In [1]: import numpy as np

In [2]: import numpy.linalg as la

In [3]: np.set_printoptions(suppress=True, linewidth=120)

In [4]: rnd = lambda a: np.round(a, 2) + 0

In [5]: M = np.load("x.npy")

In [6]: M
Out[6]: 
array([[-1.1,  1.8, -0.3,  0. ,  0.3],
       [-0.4, -1.5,  1. ,  1. ,  1.8],
       [ 0.4,  0.6, -0.2,  1.7, -0.3]])

In [7]: M2 = M / la.norm(M, axis=1, keepdims=True)

In [8]: cov = M2 @ M2.T

In [9]: (cov - 2 * np.eye(3)).round(6).argmax(axis=1)
Out[9]: array([2, 2, 0])

In [10]: rnd(np.degrees(np.arccos(np.clip(cov[1, 2], -1, 1))))
Out[10]: np.float64(91.1)

In [11]: E = np.load("run19.npy")

In [12]: rnd(E)
Out[12]: 
array([[ 0.81,  0.59],
       [-0.59,  0.81]])

In [13]: # keeps lengths

In [14]: vec = np.array([1, 0])

In [15]: target = E @ vec

In [16]: rnd(target)
Out[16]: array([ 0.81, -0.59])

In [17]: rnd(la.solve(E, target))
Out[17]: array([1., 0.])

In [18]: rnd(la.solve(E, E[:, 1]))
Out[18]: array([0., 1.])

In [19]: rnd(la.norm(E, axis=0))
Out[19]: array([1., 1.])

In [20]: rnd(E @ E.T)
Out[20]: 
array([[1., 0.],
       [0., 1.]])

In [21]: rnd(la.pinv(E))
Out[21]: 
array([[ 0.81, -0.59],
       [ 0.59,  0.81]])

In [22]: rnd(la.svd(E, compute_uv=False))
Out[22]: array([1., 1.])

In [23]: def softmax(z):
    ...:     e = np.exp(z - z.max(axis=-1, keepdims=True))
    ...:     return e / e.sum(axis=-1, keepdims=True)
    ...: 

In [24]: rnd(softmax(E[1]))
Out[24]: array([0.2, 0.8])

In [25]: att = E @ E.T / np.sqrt(2)

In [26]: softmax(att).round(6).argmax(axis=1)
Out[26]: array([0, 1])

In [27]: rnd((E - E.T) / 2)
Out[27]: 
array([[ 0.  ,  0.59],
       [-0.59,  0.  ]])

In [28]: rnd(la.det(E))
Out[28]: np.float64(1.0)

In [29]: rnd(np.sort(np.abs(la.eigvals(E))))
Out[29]: array([1., 1.])

In [30]: rnd(np.abs(la.eigvals(E)).max())
Out[30]: np.float64(1.0)

In [31]: X = np.array([[-2.0, 2.0, 0.0, 0.0],
    ...:     [1.0, 2.0, 0.0, 0.0],
    ...:     [0.0, 0.0, 0.0, -1.0],
    ...:     [0.0, 0.0, 2.0, -1.0]])

In [32]: cov = X.T @ X

In [33]: la.matrix_rank(cov)
Out[33]: np.int64(4)

In [34]: (X @ X.T).shape
Out[34]: (4, 4)

In [35]: np.trace(cov), (X ** 2).sum()
Out[35]: (np.float64(19.0), np.float64(19.0))

In [36]: cov
Out[36]: 
array([[ 5., -2.,  0.,  0.],
       [-2.,  8.,  0.,  0.],
       [ 0.,  0.,  4., -2.],
       [ 0.,  0., -2.,  2.]])

In [37]: np.allclose(cov, cov.T)
Out[37]: True

In [38]: rnd(np.sort(la.eigvals(X).real))
Out[38]: array([-2.45, -0.5 , -0.5 ,  2.45])

In [39]: rnd(la.det(X))
Out[39]: np.float64(-12.0)

In [40]: (X != 0).astype(int)
Out[40]: 
array([[1, 1, 0, 0],
       [1, 1, 0, 0],
       [0, 0, 0, 1],
       [0, 0, 1, 1]])

In [41]: (la.matrix_power((X != 0) + (X.T != 0) + np.eye(4), 4) > 0).astype(int)
Out[41]: 
array([[1, 1, 0, 0],
       [1, 1, 0, 0],
       [0, 0, 1, 1],
       [0, 0, 1, 1]])

In [42]: arr = np.load("m.npy")

In [43]: rnd(arr)
Out[43]: 
array([[-0.5 ,  0.  , -0.87,  0.  ],
       [ 0.  ,  1.  ,  0.  ,  0.  ],
       [ 0.87,  0.  , -0.5 ,  0.  ],
       [ 0.  ,  0.  ,  0.  ,  1.  ]])

In [44]: hat = np.triu(np.array([[2, 2, 0, 1], [0, 2, 0, 0], [1, 1, 1, 1], [2, 2, 2, 0]]), 1) + np.eye(4)

In [45]: M2 = hat @ arr @ la.inv(hat)

In [46]: rnd(hat @ arr - arr @ hat)
Out[46]: 
array([[ 0.  ,  3.  ,  0.  ,  2.37],
       [ 0.  ,  0.  ,  0.  ,  0.  ],
       [ 0.  , -1.73,  0.  ,  0.63],
       [ 0.  ,  0.  ,  0.  ,  0.  ]])

In [47]: la.matrix_rank(M2)
Out[47]: np.int64(4)

In [48]: Q = X.astype(float).copy()

In [49]: for j in range(4):
    ...:     Q[:, j] -= Q[:, :j] @ (Q[:, :j].T @ Q[:, j])
    ...:     Q[:, j] /= la.norm(Q[:, j])
    ...: 

In [50]: rnd(Q.T @ Q)
Out[50]: 
array([[1., 0., 0., 0.],
       [0., 1., 0., 0.],
       [0., 0., 1., 0.],
       [0., 0., 0., 1.]])

In [51]: rnd(Q)
Out[51]: 
array([[-0.89,  0.45,  0.  ,  0.  ],
       [ 0.45,  0.89,  0.  ,  0.  ],
       [ 0.  ,  0.  ,  0.  , -1.  ],
       [ 0.  ,  0.  ,  1.  ,  0.  ]])

In [52]: f = np.array([2, 0, 3, 3])

In [53]: M2 = arr + np.outer(f, np.eye(4)[2])

In [54]: rnd(M2)
Out[54]: 
array([[-0.5 ,  0.  ,  1.13,  0.  ],
       [ 0.  ,  1.  ,  0.  ,  0.  ],
       [ 0.87,  0.  ,  2.5 ,  0.  ],
       [ 0.  ,  0.  ,  3.  ,  1.  ]])

In [55]: mat = np.load("a.npy")

In [56]: mat
Out[56]: 
array([[-1, -1,  1,  2, -3],
       [-1, -1, -1,  1,  2],
       [ 1, -1, -1, -1,  1],
       [ 2,  1, -1, -1, -1],
       [-3,  2,  1, -1, -1]])

In [57]: # symmetric

In [58]: evals, vecs = la.eigh(mat)

In [59]: vec = np.array([-1, -2, 2, 2, 0])

In [60]: vec @ mat @ vec
Out[60]: np.int64(-37)

In [61]: np.abs(mat).sum(axis=1).max(), np.abs(evals).max()
Out[61]: (np.int64(8), np.float64(5.0))
